% ipython --no-banner

In [1]: import numpy as np

In [2]: np.set_printoptions(precision=2, suppress=True, linewidth=160)

In [3]: mat = np.load("test6.npy")

In [4]: mat
Out[4]: 
array([[ 0, -2,  0, -2],
       [ 3,  3,  3,  3],
       [ 0, -2,  0, -2],
       [ 3,  3,  3,  3]])

In [5]: # null space of dimension 2

In [6]: M2 = mat / np.linalg.norm(mat, axis=1, keepdims=True)

In [7]: cov = M2 @ M2.T

In [8]: np.linalg.norm(M2, axis=1)
Out[8]: array([1., 1., 1., 1.])

In [9]: np.argwhere(np.triu(np.abs(cov) > 0.95, 1))
Out[9]: 
array([[0, 2],
       [1, 3]])

In [10]: hat = np.triu(np.array([[2, 2, 1, 1], [4, 4, 4, 1], [2, 1, 4, 5], [0, 1, 0, 5]]), 1) + np.eye(4)

In [11]: M2 = hat @ mat @ np.linalg.inv(hat)

In [12]: np.linalg.matrix_rank(M2)
Out[12]: np.int64(2)

In [13]: M2
Out[13]: 
array([[   9.,  -13.,   52., -251.],
       [   6.,  -14.,   56., -274.],
       [  15.,  -17.,   68., -325.],
       [   3.,   -3.,   12.,  -57.]])

In [14]: np.trace(M2), np.trace(mat)
Out[14]: (np.float64(6.0), np.int64(6))

In [15]: np.round(np.linalg.det(M2), 2)
Out[15]: np.float64(-0.0)

In [16]: mat[1] @ mat[3]
Out[16]: np.int64(36)

In [17]: round(float(np.linalg.norm(mat[1] - mat[3])), 2)
Out[17]: 0.0

In [18]: round(float(np.linalg.norm(mat, 1)), 2), np.round(np.linalg.norm(mat, np.inf), 2)
Out[18]: (10.0, np.float64(12.0))

In [19]: np.linalg.norm(mat, axis=1).argmax()
Out[19]: np.int64(1)

In [20]: rng = np.random.default_rng(156674)

In [21]: z = rng.permutation(4)

In [22]: z
Out[22]: array([0, 2, 3, 1])

In [23]: M2 = mat[z][:, z]

In [24]: np.round(np.sort(np.abs(np.linalg.eigvals(M2))), 2) + 0
Out[24]: array([0. , 0. , 4.9, 4.9])

In [25]: round(np.linalg.det(M2), 2), round(float(np.linalg.det(mat[z])), 2)
Out[25]: (np.float64(0.0), 0.0)

In [26]: np.trace(M2)
Out[26]: np.int64(6)

In [27]: M = np.loadtxt("layer10.csv", delimiter=",")

In [28]: M
Out[28]: 
array([[ 2.,  2.,  7.,  6.,  4., -4.,  0.],
       [ 0.,  2.,  0.,  8.,  6., -1.,  8.],
       [ 0.,  0.,  0.,  0.,  2.,  0.,  2.],
       [ 0.,  0.,  1.,  1.,  2.,  1.,  2.],
       [ 0.,  0.,  2.,  1.,  2.,  1.,  0.],
       [ 0.,  0.,  0.,  0.,  2.,  1.,  0.],
       [ 0.,  0.,  1.,  1.,  2.,  2.,  2.]])

In [29]: np.unravel_index(np.abs(M).argmax(), M.shape)
Out[29]: (np.int64(1), np.int64(3))

In [30]: M.sum(axis=1)
Out[30]: array([17., 23.,  4.,  7.,  6.,  3.,  8.])

In [31]: M - M[0]
Out[31]: 
array([[ 0.,  0.,  0.,  0.,  0.,  0.,  0.],
       [-2.,  0., -7.,  2.,  2.,  3.,  8.],
       [-2., -2., -7., -6., -2.,  4.,  2.],
       [-2., -2., -6., -5., -2.,  5.,  2.],
       [-2., -2., -5., -5., -2.,  5.,  0.],
       [-2., -2., -7., -6., -2.,  5.,  0.],
       [-2., -2., -6., -5., -2.,  6.,  2.]])

In [32]: np.round(np.linalg.norm(M), 2)
Out[32]: np.float64(18.49)

In [33]: np.linalg.svd(M, compute_uv=False)
Out[33]: array([15.84,  8.35,  4.16,  1.55,  1.29,  0.33,  0.04])

In [34]: M.mean(axis=0)
Out[34]: array([0.29, 0.57, 1.57, 2.43, 2.86, 0.  , 2.  ])

In [35]: np.diff(M, axis=0)
Out[35]: 
array([[-2.,  0., -7.,  2.,  2.,  3.,  8.],
       [ 0., -2.,  0., -8., -4.,  1., -6.],
       [ 0.,  0.,  1.,  1.,  0.,  1.,  0.],
       [ 0.,  0.,  1.,  0.,  0.,  0., -2.],
       [ 0.,  0., -2., -1.,  0.,  0.,  0.],
       [ 0.,  0.,  1.,  1.,  0.,  1.,  2.]])

In [36]: f, r1 = M[4], M[5]

In [37]: f @ f
Out[37]: np.float64(10.0)

In [38]: f @ r1
Out[38]: np.float64(5.0)

In [39]: p = (f @ r1) / (f @ f) * f

In [40]: np.outer(f, r1)
Out[40]: 
array([[0., 0., 0., 0., 0., 0., 0.],
       [0., 0., 0., 0., 0., 0., 0.],
       [0., 0., 0., 0., 4., 2., 0.],
       [0., 0., 0., 0., 2., 1., 0.],
       [0., 0., 0., 0., 4., 2., 0.],
       [0., 0., 0., 0., 2., 1., 0.],
       [0., 0., 0., 0., 0., 0., 0.]])

In [41]: round(np.linalg.norm(f + r1) ** 2 + np.linalg.norm(f - r1) ** 2, 2)
Out[41]: np.float64(30.0)

In [42]: r1 - p
Out[42]: array([ 0. ,  0. , -1. , -0.5,  1. ,  0.5,  0. ])

In [43]: np.linalg.matrix_rank(np.outer(f, r1))
Out[43]: np.int64(1)

In [44]: def softmax(z):
    ...:     e = np.exp(z - z.max(axis=-1, keepdims=True))
    ...:     return e / e.sum(axis=-1, keepdims=True)
    ...: 

In [45]: softmax(M[5])
Out[45]: array([0.07, 0.07, 0.07, 0.07, 0.49, 0.18, 0.07])

In [46]: softmax(M).sum(axis=1)
Out[46]: array([1., 1., 1., 1., 1., 1., 1.])

In [47]: att = M @ M.T / np.sqrt(7)

In [48]: np.round(softmax(att), 2) + 0
Out[48]: 
array([[1.  , 0.  , 0.  , 0.  , 0.  , 0.  , 0.  ],
       [0.  , 1.  , 0.  , 0.  , 0.  , 0.  , 0.  ],
       [0.  , 1.  , 0.  , 0.  , 0.  , 0.  , 0.  ],
       [0.  , 1.  , 0.  , 0.  , 0.  , 0.  , 0.  ],
       [0.86, 0.13, 0.  , 0.  , 0.  , 0.  , 0.  ],
       [0.04, 0.62, 0.04, 0.06, 0.06, 0.06, 0.09],
       [0.  , 1.  , 0.  , 0.  , 0.  , 0.  , 0.  ]])
